$ ipython --no-banner

In [1]: import numpy as np

In [2]: np.set_printoptions(precision=2, suppress=True, linewidth=120)

In [3]: def rd(a):
   ...:     return np.round(a, 2) + 0
   ...: 

In [4]: K = np.array([[1, -2, -2, 0, 1],
   ...:     [0, -1, 2, 2, -1],
   ...:     [2, -2, -1, -1, 2],
   ...:     [1, 0, -6, -4, 3]])

In [5]: K
Out[5]: 
array([[ 1, -2, -2,  0,  1],
       [ 0, -1,  2,  2, -1],
       [ 2, -2, -1, -1,  2],
       [ 1,  0, -6, -4,  3]])

In [6]: B = np.array([[3, -4, 0], [3, -1, 1], [-1, 0, 4], [-2, 0, -4], [3, 3, -5]])

In [7]: np.einsum("ij->j", K)
Out[7]: array([ 4, -5, -7, -3,  5])

In [8]: np.einsum("ik,kj->ij", K, B)
Out[8]: 
array([[  2,   1, -15],
       [-12,  -2,   4],
       [  9,   0, -12],
       [ 26,   5, -23]])

In [9]: np.einsum("ik,kj->ji", K, B)
Out[9]: 
array([[  2, -12,   9,  26],
       [  1,  -2,   0,   5],
       [-15,   4, -12, -23]])

In [10]: K @ B
Out[10]: 
array([[  2,   1, -15],
       [-12,  -2,   4],
       [  9,   0, -12],
       [ 26,   5, -23]])

In [11]: np.linalg.matrix_rank(np.vstack([K, B.T]))
Out[11]: np.int64(5)

In [12]: B = np.array([[1, -2, -3], [-2, 1, -1]])

In [13]: cent = np.kron(B, K)

In [14]: cent.shape
Out[14]: (8, 15)

In [15]: cent
Out[15]: 
array([[ 1, -2, -2,  0,  1, -2,  4,  4,  0, -2, -3,  6,  6,  0, -3],
       [ 0, -1,  2,  2, -1,  0,  2, -4, -4,  2,  0,  3, -6, -6,  3],
       [ 2, -2, -1, -1,  2, -4,  4,  2,  2, -4, -6,  6,  3,  3, -6],
       [ 1,  0, -6, -4,  3, -2,  0, 12,  8, -6, -3,  0, 18, 12, -9],
       [-2,  4,  4,  0, -2,  1, -2, -2,  0,  1, -1,  2,  2,  0, -1],
       [ 0,  2, -4, -4,  2,  0, -1,  2,  2, -1,  0,  1, -2, -2,  1],
       [-4,  4,  2,  2, -4,  2, -2, -1, -1,  2, -2,  2,  1,  1, -2],
       [-2,  0, 12,  8, -6,  1,  0, -6, -4,  3, -1,  0,  6,  4, -3]])

In [16]: np.linalg.matrix_rank(cent)
Out[16]: np.int64(6)

In [17]: rd(np.linalg.norm(cent, 2)), rd(np.linalg.norm(B, 2) * np.linalg.norm(K, 2))
Out[17]: (np.float64(33.78), np.float64(33.78))

In [18]: r0 = np.array([-4, 0, -1])

In [19]: np.convolve(K[1], r0)
Out[19]: array([ 0,  4, -8, -7,  2, -2,  1])

In [20]: np.cross(K[1, :3], K[2, :3])
Out[20]: array([5, 4, 2])

In [21]: np.array([np.convolve(row, r0, "same") for row in K])
Out[21]: 
array([[ 8,  7,  2, -2,  0],
       [ 4, -8, -7,  2, -2],
       [ 8,  2,  6, -7,  1],
       [ 0, 23, 16, -6,  4]])

In [22]: np.linalg.lstsq(K[:-1].T, K[-1])[2]
Out[22]: np.int32(3)

In [23]: np.unique(K.round(6), axis=0).shape
Out[23]: (4, 5)

In [24]: t = np.radians(60)

In [25]: R = np.eye(5)

In [26]: R[3, 3] = R[1, 1] = np.cos(t)

In [27]: R[3, 1], R[1, 3] = -np.sin(t), np.sin(t)

In [28]: rd(R)
Out[28]: 
array([[ 1.  ,  0.  ,  0.  ,  0.  ,  0.  ],
       [ 0.  ,  0.5 ,  0.  ,  0.87,  0.  ],
       [ 0.  ,  0.  ,  1.  ,  0.  ,  0.  ],
       [ 0.  , -0.87,  0.  ,  0.5 ,  0.  ],
       [ 0.  ,  0.  ,  0.  ,  0.  ,  1.  ]])

In [29]: B = K @ R.T

In [30]: print(np.allclose(np.linalg.norm(K, axis=1), np.linalg.norm(B, axis=1)))
True

In [31]: print(rd(B))
[[ 1.   -1.   -2.    1.73  1.  ]
 [ 0.    1.23  2.    1.87 -1.  ]
 [ 2.   -1.87 -1.    1.23  2.  ]
 [ 1.   -3.46 -6.   -2.    3.  ]]

In [32]: feats = np.load("x.npy")

In [33]: feats
Out[33]: 
array([[ 0.06, -0.35,  0.15,  0.7 ,  0.16],
       [ 0.18, -0.02, -3.86, -1.93,  0.33],
       [-0.1 ,  0.45, -1.96, -0.69, -0.06],
       [ 0.23, -0.18, -2.71, -1.75,  0.01],
       [-0.32,  0.12,  1.16,  0.21, -0.25],
       [-0.02,  0.76, -2.17, -1.82,  0.19],
       [-0.44, -0.41,  3.8 ,  1.45,  0.61],
       [-0.11, -0.01, -0.16,  0.  , -0.14],
       [ 0.17, -0.17, -0.08, -0.19,  0.23],
       [ 0.05, -0.47, -1.99, -0.94, -0.19],
       [ 0.04, -0.09, -0.31, -0.47, -0.4 ],
       [ 0.3 , -0.56, -4.41, -1.73, -0.3 ],
       [-0.12,  0.38, -1.35, -0.47, -0.13],
       [-0.26,  0.26, -0.14,  0.23,  0.3 ],
       [-0.21,  0.18,  1.56,  0.72,  0.04],
       [ 0.15, -0.54,  1.44,  0.7 ,  0.5 ],
       [ 0.13,  0.17,  0.09,  0.67,  0.38],
       [ 0.23, -0.2 ,  0.14, -0.12,  0.26],
       [-0.03,  0.12,  0.24, -0.66, -0.24],
       [-0.13,  0.2 ,  4.06,  2.09, -0.5 ],
       [ 0.12,  0.32, -0.28, -0.17,  0.31],
       [ 0.03, -0.15,  3.25,  1.78,  0.02],
       [-0.08, -0.21,  2.87,  1.84,  0.09],
       [-0.19, -0.04,  1.52,  0.74,  0.58],
       [-0.02, -0.72, -2.78, -1.25,  0.36],
       [-0.2 ,  0.54, -1.53, -0.82,  0.17],
       [ 0.17, -0.07, -2.42, -1.01, -0.28]])

In [34]: cent = feats[[3, 6]].astype(float)

In [35]: for _ in range(6):
    ...:     idx = np.linalg.norm(feats[:, None] - cent, axis=-1).argmin(axis=1)
    ...:     cent = np.array([feats[idx == j].mean(axis=0) for j in range(2)])
    ...: 

In [36]: idx
Out[36]: array([0, 0, 0, 0, 1, 0, 1, 0, 0, 0, 0, 0, 0, 0, 1, 1, 0, 0, 0, 1, 0, 1, 1, 1, 0, 0, 0])

In [37]: rd(cent[1] - cent[0])
Out[37]: array([-0.19, -0.11,  3.8 ,  1.84,  0.09])

In [38]: rd(cent)
Out[38]: 
array([[ 0.04,  0.01, -1.34, -0.65,  0.05],
       [-0.15, -0.11,  2.46,  1.19,  0.14]])

In [39]: np.bincount(idx)
Out[39]: array([19,  8])

In [40]: np.abs(cent[1] - cent[0]).argmax()
Out[40]: np.int64(2)

In [41]: G = np.cov(feats, rowvar=False)

In [42]: G.shape
Out[42]: (5, 5)

In [43]: print(np.argwhere(np.triu(np.abs(np.corrcoef(feats.T)) > 0.8, 1)))
[[2 3]]

In [44]: rd(np.linalg.eigvalsh(G)[::-1])
Out[44]: array([6.17, 0.15, 0.09, 0.08, 0.02])

In [45]: rd(feats.std(axis=0))
Out[45]: array([0.18, 0.35, 2.18, 1.12, 0.3 ])

In [46]: print(np.median(feats, axis=0))
[-0.02 -0.04 -0.14 -0.17  0.09]

In [47]: rd(np.corrcoef(feats[:, 4], feats[:, 1])[0, 1])
Out[47]: np.float64(-0.13)

In [48]: np.argsort(-feats.std(axis=0).round(6), kind="stable")
Out[48]: array([2, 3, 1, 4, 0])

In [49]: feats.shape
Out[49]: (27, 5)

In [50]: rd(np.linalg.norm(feats))
Out[50]: np.float64(13.08)

In [51]: rd(feats.sum(axis=0))
Out[51]: array([-0.37, -0.69, -5.87, -2.89,  2.05])

In [52]: np.linalg.matrix_rank(feats)
Out[52]: np.int64(5)

In [53]: rng = np.random.default_rng(9034)

In [54]: B = feats + rng.integers(-2, 3, (27, 1)) @ rng.integers(-2, 3, (1, 5))

In [55]: print(rd(B))
[[ 2.06  1.65  1.15  2.7   0.16]
 [ 0.18 -0.02 -3.86 -1.93  0.33]
 [-0.1   0.45 -1.96 -0.69 -0.06]
 [ 2.23  1.82 -1.71  0.25  0.01]
 [-4.32 -3.88 -0.84 -3.79 -0.25]
 [ 1.98  2.76 -1.17  0.18  0.19]
 [ 1.56  1.59  4.8   3.45  0.61]
 [ 3.89  3.99  1.84  4.   -0.14]
 [ 4.17  3.83  1.92  3.81  0.23]
 [ 0.05 -0.47 -1.99 -0.94 -0.19]
 [ 4.04  3.91  1.69  3.53 -0.4 ]
 [-1.7  -2.56 -5.41 -3.73 -0.3 ]
 [-4.12 -3.62 -3.35 -4.47 -0.13]
 [ 3.74  4.26  1.86  4.23  0.3 ]
 [-0.21  0.18  1.56  0.72  0.04]
 [ 0.15 -0.54  1.44  0.7   0.5 ]
 [ 2.13  2.17  1.09  2.67  0.38]
 [ 4.23  3.8   2.14  3.88  0.26]
 [-0.03  0.12  0.24 -0.66 -0.24]
 [-2.13 -1.8   3.06  0.09 -0.5 ]
 [ 0.12  0.32 -0.28 -0.17  0.31]
 [ 0.03 -0.15  3.25  1.78  0.02]
 [-4.08 -4.21  0.87 -2.16  0.09]
 [-2.19 -2.04  0.52 -1.26  0.58]
 [-0.02 -0.72 -2.78 -1.25  0.36]
 [ 3.8   4.54  0.47  3.18  0.17]
 [ 4.17  3.93 -0.42  2.99 -0.28]]

In [56]: np.abs(B - feats).sum(axis=1)
Out[56]: 
array([ 7.,  0.,  0.,  7., 14.,  7.,  7., 14., 14.,  0., 14.,  7., 14., 14.,  0.,  0.,  7., 14.,  0.,  7.,  0.,  0.,
       14.,  7.,  0., 14., 14.])

In [57]: Xc = B - B.mean(axis=0)

In [58]: U, sig, Vt = np.linalg.svd(Xc, full_matrices=False)

In [59]: rd(sig)
Out[59]: array([23.61, 11.16,  1.95,  1.47,  1.19])

In [60]: np.abs(U[:, 0]).argmax()
Out[60]: np.int64(12)

In [61]: (np.sign(U[:, 0]) == np.sign(U[0, 0])).astype(int)
Out[61]: array([1, 0, 0, 1, 0, 1, 1, 1, 1, 0, 1, 0, 0, 1, 0, 0, 1, 1, 0, 0, 0, 1, 0, 0, 0, 1, 1])

In [62]: rd((sig ** 2).sum() ** 2 / (sig ** 4).sum())
Out[62]: np.float64(1.46)

In [63]: rd(Xc.mean(axis=0))
Out[63]: array([0., 0., 0., 0., 0.])

In [64]: np.searchsorted(np.cumsum(sig ** 2) / (sig ** 2).sum(), 0.9) + 1
Out[64]: np.int64(2)

In [65]: rd(Vt[0] * np.sign(Vt[0, np.abs(Vt[0]).argmax()]))
Out[65]: array([0.55, 0.55, 0.31, 0.55, 0.01])

In [66]: arr = np.array([[0.0, -1.0, 0.0, -2.0],
    ...:     [-1.0, 0.0, 0.0, 0.0],
    ...:     [0.0, 0.0, 0.0, 0.0],
    ...:     [-2.0, 0.0, 0.0, 0.0]])

In [67]: arr
Out[67]: 
array([[ 0., -1.,  0., -2.],
       [-1.,  0.,  0.,  0.],
       [ 0.,  0.,  0.,  0.],
       [-2.,  0.,  0.,  0.]])

In [68]: U, sig, Vt = np.linalg.svd(arr, full_matrices=False)

In [69]: rd(sig / sig[0])
Out[69]: array([1., 1., 0., 0.])

In [70]: print((sig > 1e-8).sum())
2

In [71]: U.shape, sig.shape, Vt.shape
Out[71]: ((4, 4), (4,), (4, 4))

In [72]: np.cumsum(sig ** 2) / np.sum(sig ** 2)
Out[72]: array([0.5, 1. , 1. , 1. ])

In [73]: B = np.array([[-3, 0, -3], [-1, 2, -3], [3, -1, -2], [3, 1, 0]])

In [74]: B.T @ arr.T
Out[74]: 
array([[-5.,  3.,  0.,  6.],
       [-4.,  0.,  0.,  0.],
       [ 3.,  3.,  0.,  6.]])

In [75]: np.vstack([arr, B.T]).shape
Out[75]: (7, 4)

In [76]: U, sig, Vt = np.linalg.svd(K)

In [77]: rd(sig)
Out[77]: array([8.99, 3.63, 1.41, 0.  ])

In [78]: B = U[:, :3] @ np.diag(sig[:3]) @ Vt[:3]

In [79]: rd(np.abs(K - B).max())
Out[79]: np.float64(0.0)

In [80]: np.linalg.matrix_rank(K, rtol=0.05)
Out[80]: np.int64(3)

In [81]: rd(B)
Out[81]: 
array([[ 1., -2., -2.,  0.,  1.],
       [ 0., -1.,  2.,  2., -1.],
       [ 2., -2., -1., -1.,  2.],
       [ 1.,  0., -6., -4.,  3.]])

In [82]: print(np.all(np.linalg.eigvalsh(arr) > 0))
False

In [83]: [round(float(np.linalg.det(arr[:i, :i])), 2) + 0 for i in range(1, 5)]
Out[83]: [0.0, -1.0, 0.0, 0.0]

In [84]: M = np.load("sample16.npy")

In [85]: M
Out[85]: 
array([[  2.32, -14.7 ,  11.61,  -6.62],
       [ -4.18, -12.89,  -2.04, -14.57],
       [ -4.86,  -1.71, -17.35,  -8.5 ],
       [ -9.07, -17.47,   0.21,  -3.51],
       [ -4.3 , -16.3 ,   1.19,  10.69],
       [  2.58, -15.87,   9.22,   7.51],
       [  6.35, -10.34,  13.89,   7.74],
       [ 19.23,   1.34,   5.13,  -1.39],
       [-11.88,  10.38,  -4.05, -11.6 ],
       [  8.99,   8.76, -15.27,  -3.06],
       [ 11.95, -14.21,   3.23,   6.69],
       [  8.52,   2.68, -16.61,  -6.67],
       [ -1.94,  -2.39,  10.  , -17.05],
       [ 11.72,  13.19,   1.26,  -9.34]])

In [86]: B = np.c_[M[:, :1] @ np.array([[9]]), np.array([0, 1, 6, 7, 6, 7, 8, 9, 8, 4, 4, 5, 8, 5])]

In [87]: print(rd(B))
[[  20.88    0.  ]
 [ -37.62    1.  ]
 [ -43.74    6.  ]
 [ -81.63    7.  ]
 [ -38.7     6.  ]
 [  23.22    7.  ]
 [  57.15    8.  ]
 [ 173.07    9.  ]
 [-106.92    8.  ]
 [  80.91    4.  ]
 [ 107.55    4.  ]
 [  76.68    5.  ]
 [ -17.46    8.  ]
 [ 105.48    5.  ]]

In [88]: rd(np.linalg.norm(np.linalg.qr(M)[0].T @ B, axis=0) ** 2 / ((B ** 2).sum(axis=0) + 1e-12))
Out[88]: array([1.  , 0.35])

In [89]: rd(np.linalg.norm(B - M @ np.linalg.lstsq(M, B)[0], axis=0))
Out[89]: array([ 0. , 18.5])

In [90]: rd(np.linalg.lstsq(M, B[:, 0])[0])
Out[90]: array([9., 0., 0., 0.])

In [91]: np.linalg.matrix_rank(B)
Out[91]: np.int64(2)
